$ python -q
>>> import numpy as np
>>> np.set_printoptions(precision=2, suppress=True, linewidth=160)
>>> M = np.array([[0.0, 0.0, -3.0], [0.0, 0.0, 0.0], [-3.0, 0.0, 0.0]])
>>> proj = np.triu(np.array([[-8, 2, 5], [1, -5, 9], [-7, -8, 5]]), 1) + np.eye(3)
>>> out = proj @ M @ np.linalg.inv(proj)
>>> np.round(np.poly(out), 2) + 0
array([ 1.,  0., -9.,  0.])
>>> np.linalg.matrix_rank(out)
np.int64(2)
>>> M @ M.T
array([[9., 0., 0.],
       [0., 0., 0.],
       [0., 0., 9.]])
>>> M[:, 2] @ M[:, 0]
np.float64(0.0)
>>> sigma = 5 * 0.5 ** np.arange(3)
>>> Q, _ = np.linalg.qr(np.array([[-0.6, 0.2, 0.6], [-0.6, -0.4, -0.1], [1.1, 1.2, 0.4]]))
>>> rng = np.random.default_rng(53)
>>> K = rng.normal(size=(20, 3)) * sigma @ Q
>>> K
array([[  1.53,   0.89,  -1.57],
       [  3.74,  -3.85,  -1.09],
       [ -2.88,   6.74,   1.69],
       [  0.08,   2.04,  -1.08],
       [ -2.01,   2.07,  -0.93],
       [ -1.05,  -1.45,   0.34],
       [  3.86,  -0.64,  -1.49],
       [ -0.44,   3.64,  -0.86],
       [  0.24,   0.69,  -1.45],
       [ -4.62,  -0.61,   7.94],
       [  3.87, -12.71,   4.88],
       [  0.67,  -6.37,   4.54],
       [  1.58,  -6.49,   1.27],
       [ -0.65,   3.13,  -2.74],
       [ -7.68,   5.38,   1.55],
       [  2.36,  -1.68,   0.12],
       [  3.45,  -1.08,  -0.85],
       [ -5.15,   4.45,  -2.42],
       [  3.88,   0.47,  -2.08],
       [ -0.63,   2.84,   0.55]])
>>> proj = K @ np.linalg.solve(K.T @ K, K.T)
>>> np.linalg.matrix_rank(np.eye(20) - proj)
np.int64(17)
>>> proj @ K[:, 2]
array([-1.57, -1.09,  1.69, -1.08, -0.93,  0.34, -1.49, -0.86, -1.45,  7.94,  4.88,  4.54,  1.27, -2.74,  1.55,  0.12, -0.85, -2.42, -2.08,  0.55])
>>> np.round(np.linalg.eigvalsh(proj), 2) + 0
array([0., 0., 0., 0., 0., 0., 0., 0., 0., 0., 0., 0., 0., 0., 0., 0., 0., 1., 1., 1.])
>>> np.allclose(proj @ proj, proj)
True
>>> Q, vecs = np.linalg.qr(K[:, :1])[0], np.linalg.qr(K[:, 1:])[0]
>>> sigma = np.linalg.svd(Q.T @ vecs, compute_uv=False)
>>> sigma
array([0.82])
>>> r0 = np.array([2, 3, 1])
>>> W0 = np.outer(rng.normal(size=21), r0) + 0.02 * rng.normal(size=(21, 3))
>>> W0
array([[ 1.46,  2.19,  0.74],
       [-2.46, -3.7 , -1.25],
       [ 1.26,  1.92,  0.65],
       [ 0.69,  1.08,  0.37],
       [-5.21, -7.81, -2.6 ],
       [ 2.45,  3.62,  1.19],
       [ 0.9 ,  1.35,  0.43],
       [-0.18, -0.28, -0.12],
       [ 1.1 ,  1.68,  0.57],
       [-1.7 , -2.5 , -0.84],
       [ 2.21,  3.25,  1.1 ],
       [-0.8 , -1.13, -0.39],
       [-2.6 , -3.89, -1.3 ],
       [ 4.23,  6.37,  2.11],
       [ 1.71,  2.63,  0.85],
       [ 0.19,  0.27,  0.09],
       [ 0.6 ,  0.88,  0.32],
       [ 1.13,  1.69,  0.54],
       [ 3.1 ,  4.59,  1.54],
       [ 1.54,  2.3 ,  0.81],
       [ 2.9 ,  4.34,  1.44]])
>>> Xc = W0 - W0.mean(axis=0)
>>> vecs = np.linalg.svd(Xc)[2][:1]
>>> out = Xc - Xc @ vecs.T @ vecs
>>> np.linalg.norm(out, axis=1).round(6).argmax()
np.int64(14)
>>> np.round(np.linalg.norm(out) / np.linalg.norm(Xc), 2)
np.float64(0.01)
>>> A = np.load("block6.npy")
>>> A
array([[ 0,  0, -3],
       [ 0,  3,  0],
       [ 0,  0, -1]])
>>> np.sort(np.linalg.eigvals(A).real)
array([-1.,  0.,  3.])
>>> (np.linalg.matrix_power((A != 0) + (A.T != 0) + np.eye(3), 3) > 0).astype(int)
array([[1, 0, 1],
       [0, 1, 0],
       [1, 0, 1]])
>>> (A != 0).astype(int)
array([[0, 0, 1],
       [0, 1, 0],
       [0, 0, 1]])
>>> X = np.arange(9).reshape(3, 3) + -2
>>> X
array([[-2, -1,  0],
       [ 1,  2,  3],
       [ 4,  5,  6]])
>>> # rank 2
>>> out = X / np.sqrt((X ** 2).mean(axis=1, keepdims=True))
>>> np.linalg.matrix_rank(X - X.mean(axis=1, keepdims=True))
np.int64(1)
>>> out[1]
array([0.46, 0.93, 1.39])
>>> data = np.load("w.npy")
>>> data
array([[-0.32,  0.52, -0.65,  0.45],
       [ 0.22, -0.75, -0.35,  0.51],
       [-0.32, -0.31, -0.56, -0.7 ],
       [ 0.86,  0.27, -0.37, -0.22]])
>>> x0 = np.array([0, 1, 1, 0])
>>> np.abs(np.linalg.eigvals(data))
array([1., 1., 1., 1.])
>>> round(np.linalg.norm(x0), 2), round(np.linalg.norm(data @ x0), 2)
(np.float64(1.41), np.float64(1.41))
>>> np.sort(np.abs(np.degrees(np.angle(np.linalg.eigvals(data)))))
array([  0. , 158.5, 158.5, 180. ])
>>> Q = data.astype(float).copy()
>>> for j in range(4):
...     Q[:, j] -= Q[:, :j] @ (Q[:, :j].T @ Q[:, j])
...     Q[:, j] /= np.linalg.norm(Q[:, j])
... 
>>> np.round(Q.T @ data, 2) + 0
array([[1., 0., 0., 0.],
       [0., 1., 0., 0.],
       [0., 0., 1., 0.],
       [0., 0., 0., 1.]])
>>> np.round(Q.T @ Q, 2) + 0
array([[1., 0., 0., 0.],
       [0., 1., 0., 0.],
       [0., 0., 1., 0.],
       [0., 0., 0., 1.]])
>>> Q
array([[-0.32,  0.52, -0.65,  0.45],
       [ 0.22, -0.75, -0.35,  0.51],
       [-0.32, -0.31, -0.56, -0.7 ],
       [ 0.86,  0.27, -0.37, -0.22]])
>>> proj = np.triu(np.array([[0, -3, -3, -1], [0, 3, 1, 0], [3, -3, 2, -1], [3, -2, 2, 3]]), 1) + np.eye(4)
>>> out = proj @ data @ np.linalg.inv(proj)
>>> round(np.trace(out), 2), round(np.trace(data), 2)
(np.float64(-1.86), np.float64(-1.86))
>>> round(float(np.linalg.eigvals(data).sum().real), 2)
-1.86
>>> round(np.einsum("ii->", data), 2)
np.float64(-1.86)
>>> np.round(np.einsum("ij,ji->", data, data), 2)
np.float64(3.46)
>>> np.kron(np.eye(2, dtype=int), data)
array([[-0.32,  0.52, -0.65,  0.45, -0.  ,  0.  , -0.  ,  0.  ],
       [ 0.22, -0.75, -0.35,  0.51,  0.  , -0.  , -0.  ,  0.  ],
       [-0.32, -0.31, -0.56, -0.7 , -0.  , -0.  , -0.  , -0.  ],
       [ 0.86,  0.27, -0.37, -0.22,  0.  ,  0.  , -0.  , -0.  ],
       [-0.  ,  0.  , -0.  ,  0.  , -0.32,  0.52, -0.65,  0.45],
       [ 0.  , -0.  , -0.  ,  0.  ,  0.22, -0.75, -0.35,  0.51],
       [-0.  , -0.  , -0.  , -0.  , -0.32, -0.31, -0.56, -0.7 ],
       [ 0.  ,  0.  , -0.  , -0.  ,  0.86,  0.27, -0.37, -0.22]])
>>> np.linalg.eigvals(data)
array([ 1.  +0.j  , -0.93+0.37j, -0.93-0.37j, -1.  +0.j  ])
>>> np.round(np.poly(data), 2) + 0
array([ 1.  ,  1.86,  0.  , -1.86, -1.  ])
